% ipython --no-banner

In [1]: import numpy as np

In [2]: np.set_printoptions(precision=2, suppress=True, linewidth=120)

In [3]: rd = lambda a: np.round(a, 2) + 0

In [4]: data = np.load("sample5.npy")

In [5]: data
Out[5]: 
array([[0, 1, 1, 1],
       [1, 0, 1, 1],
       [1, 1, 0, 1],
       [1, 1, 1, 0]])

In [6]: ev, vecs = np.linalg.eigh(data)

In [7]: (ev > 1e-8).sum(), (ev < -1e-8).sum()
Out[7]: (np.int64(1), np.int64(3))

In [8]: rd(np.linalg.eigvalsh(data @ data))
Out[8]: array([1., 1., 1., 9.])

In [9]: np.unique(ev.round(6) + 0, return_counts=True)[1]
Out[9]: array([3, 1])

In [10]: data.sum(axis=0)
Out[10]: array([3, 3, 3, 3])

In [11]: np.trace(data @ data @ data) // 6
Out[11]: np.int64(4)

In [12]: L = np.diag(data.sum(axis=1)) - data

In [13]: np.linalg.matrix_rank(L)
Out[13]: np.int64(3)

In [14]: rd(np.linalg.eigvalsh(L))
Out[14]: array([0., 4., 4., 4.])

In [15]: Q = data.astype(float).copy()

In [16]: for j in range(4):
    ...:     Q[:, j] -= Q[:, :j] @ (Q[:, :j].T @ Q[:, j])
    ...:     Q[:, j] /= np.linalg.norm(Q[:, j])
    ...: 

In [17]: rd(Q)
Out[17]: 
array([[ 0.  ,  0.77,  0.51,  0.38],
       [ 0.58, -0.52,  0.51,  0.38],
       [ 0.58,  0.26, -0.68,  0.38],
       [ 0.58,  0.26,  0.17, -0.76]])

In [18]: rd(Q.T @ data)
Out[18]: 
array([[1.73, 1.15, 1.15, 1.15],
       [0.  , 1.29, 0.52, 0.52],
       [0.  , 0.  , 1.18, 0.34],
       [0.  , 0.  , 0.  , 1.13]])

In [19]: vec = np.array([0, 3, -1, 3])

In [20]: print(rd(np.linalg.det(Q)))
-1.0

In [21]: print(rd(np.linalg.norm(vec)), rd(np.linalg.norm(Q @ vec)))
4.36 4.36

In [22]: 4 - np.linalg.matrix_rank(Q - np.eye(4), tol=1e-8)
Out[22]: np.int64(1)

In [23]: arr = np.tril(np.array([[-3, 3, -3, 3, -1, 1],
    ...:     [3, -2, -2, -2, 2, -1],
    ...:     [-2, 0, 1, 0, 0, 3],
    ...:     [-1, 2, -3, -1, -2, 2],
    ...:     [3, 2, -1, 1, 0, 0],
    ...:     [-3, -3, -2, 2, -3, -1]]), -1) + np.eye(6, dtype=int)

In [24]: arr
Out[24]: 
array([[ 1,  0,  0,  0,  0,  0],
       [ 3,  1,  0,  0,  0,  0],
       [-2,  0,  1,  0,  0,  0],
       [-1,  2, -3,  1,  0,  0],
       [ 3,  2, -1,  1,  1,  0],
       [-3, -3, -2,  2, -3,  1]])

In [25]: vec = np.array([1, 1, 1, 0, 2, 1])

In [26]: rhs = arr @ vec

In [27]: coef, lr = np.zeros(6), 1 / np.linalg.norm(arr, 2) ** 2

In [28]: for i in range(250):
    ...:     coef -= lr * arr.T @ (arr @ coef - rhs)
    ...:     if i % 50 == 0: print(i, round(np.linalg.norm(arr @ coef - rhs), 2))
    ...: 
0 2.32
50 0.52
100 0.29
150 0.18
200 0.12

In [29]: print(rd(np.linalg.cond(arr)))
404.16

In [30]: U, s, VT = np.linalg.svd(arr, full_matrices=False)

In [31]: rd(s / s[0])
Out[31]: array([1.  , 0.63, 0.43, 0.13, 0.09, 0.  ])

In [32]: U.shape, s.shape, VT.shape
Out[32]: ((6, 6), (6,), (6, 6))

In [33]: rd(np.sqrt((s ** 2).sum())), rd(np.linalg.norm(arr))
Out[33]: (np.float64(9.11), np.float64(9.11))

In [34]: rd(VT @ VT.T)
Out[34]: 
array([[1., 0., 0., 0., 0., 0.],
       [0., 1., 0., 0., 0., 0.],
       [0., 0., 1., 0., 0., 0.],
       [0., 0., 0., 1., 0., 0.],
       [0., 0., 0., 0., 1., 0.],
       [0., 0., 0., 0., 0., 1.]])

In [35]: rd(np.cumsum(s ** 2) / np.sum(s ** 2))
Out[35]: array([0.62, 0.87, 0.99, 1.  , 1.  , 1.  ])

In [36]: rd(s)
Out[36]: array([7.2 , 4.53, 3.08, 0.91, 0.61, 0.02])

In [37]: np.abs(U[:, 0]).round(6).argmax()
Out[37]: np.int64(5)

In [38]: rd(U.T @ arr @ VT.T)
Out[38]: 
array([[7.2 , 0.  , 0.  , 0.  , 0.  , 0.  ],
       [0.  , 4.53, 0.  , 0.  , 0.  , 0.  ],
       [0.  , 0.  , 3.08, 0.  , 0.  , 0.  ],
       [0.  , 0.  , 0.  , 0.91, 0.  , 0.  ],
       [0.  , 0.  , 0.  , 0.  , 0.61, 0.  ],
       [0.  , 0.  , 0.  , 0.  , 0.  , 0.02]])
